In [1]: import numpy as np

In [2]: np.set_printoptions(precision=2, suppress=True, linewidth=160)

In [3]: X = np.array([[0, 1, 2, 1], [0, 0, 5, 2], [0, 0, 0, 3], [0, 0, 0, 0]])

In [4]: [round(float(x), 2) for x in np.linalg.svd(X, compute_uv=False)[:3]]
Out[4]: [5.98, 2.71, 0.92]

In [5]: np.round(np.linalg.norm(X, 2) / np.linalg.norm(X), 2)
Out[5]: np.float64(0.9)

In [6]: x0 = np.array([3, 3, 0, 2])

In [7]: h = np.maximum(X @ x0, 0)

In [8]: np.tanh(X @ x0)
Out[8]: array([1., 1., 1., 0.])

In [9]: np.maximum(X @ x0, 0) - np.maximum(-X @ x0, 0)
Out[9]: array([5, 4, 6, 0])

In [10]: X * (h > 1e-9)[:, None]
Out[10]: 
array([[0, 1, 2, 1],
       [0, 0, 5, 2],
       [0, 0, 0, 3],
       [0, 0, 0, 0]])

In [11]: rng = np.random.default_rng(32707)

In [12]: lab = rng.permutation(4)

In [13]: lab
Out[13]: array([0, 3, 1, 2])

In [14]: M2 = X[lab][:, lab]

In [15]: np.trace(M2)
Out[15]: np.int64(0)

In [16]: M2
Out[16]: 
array([[0, 1, 1, 2],
       [0, 0, 0, 0],
       [0, 2, 0, 5],
       [0, 3, 0, 0]])

In [17]: np.unique(X.round(6), axis=0).shape
Out[17]: (4, 4)

In [18]: np.round(np.trace(np.linalg.pinv(X) @ X), 2)
Out[18]: np.float64(3.0)

In [19]: data = rng.normal(size=(18, 3)) + 3 * np.array([-1, -3, 3])

In [20]: data
Out[20]: 
array([[-3.78, -8.41,  9.23],
       [-2.68, -9.2 ,  9.78],
       [-2.64, -9.8 , 10.43],
       [-1.66, -8.99,  8.06],
       [-2.78, -9.05,  6.96],
       [-3.52, -8.12, 10.7 ],
       [-2.13, -7.36,  9.87],
       [-1.45, -8.37,  8.55],
       [-2.35, -8.76,  9.42],
       [-1.97, -7.36,  8.98],
       [-1.74, -9.59,  8.92],
       [-2.9 , -8.45,  8.26],
       [-4.26, -7.76, 10.12],
       [-1.82, -8.17,  9.97],
       [-3.39, -9.8 ,  8.93],
       [-1.73, -8.03,  8.76],
       [-2.23, -9.77,  9.98],
       [-1.87, -9.45,  8.15]])

In [21]: basis = data[[8, 6]].astype(float)

In [22]: for _ in range(7):
    ...:     lab = np.linalg.norm(data[:, None] - basis, axis=-1).argmin(axis=1)
    ...:     basis = np.array([data[lab == j].mean(axis=0) for j in range(2)])
    ...: 

In [23]: lab
Out[23]: array([1, 0, 0, 0, 0, 1, 1, 0, 0, 1, 0, 0, 1, 1, 0, 0, 0, 0])

In [24]: np.abs(basis[1] - basis[0]).argmax()
Out[24]: np.int64(1)

In [25]: np.bincount(lab)
Out[25]: array([12,  6])

In [26]: basis
Out[26]: 
array([[-2.28, -9.1 ,  8.85],
       [-2.91, -7.86,  9.81]])
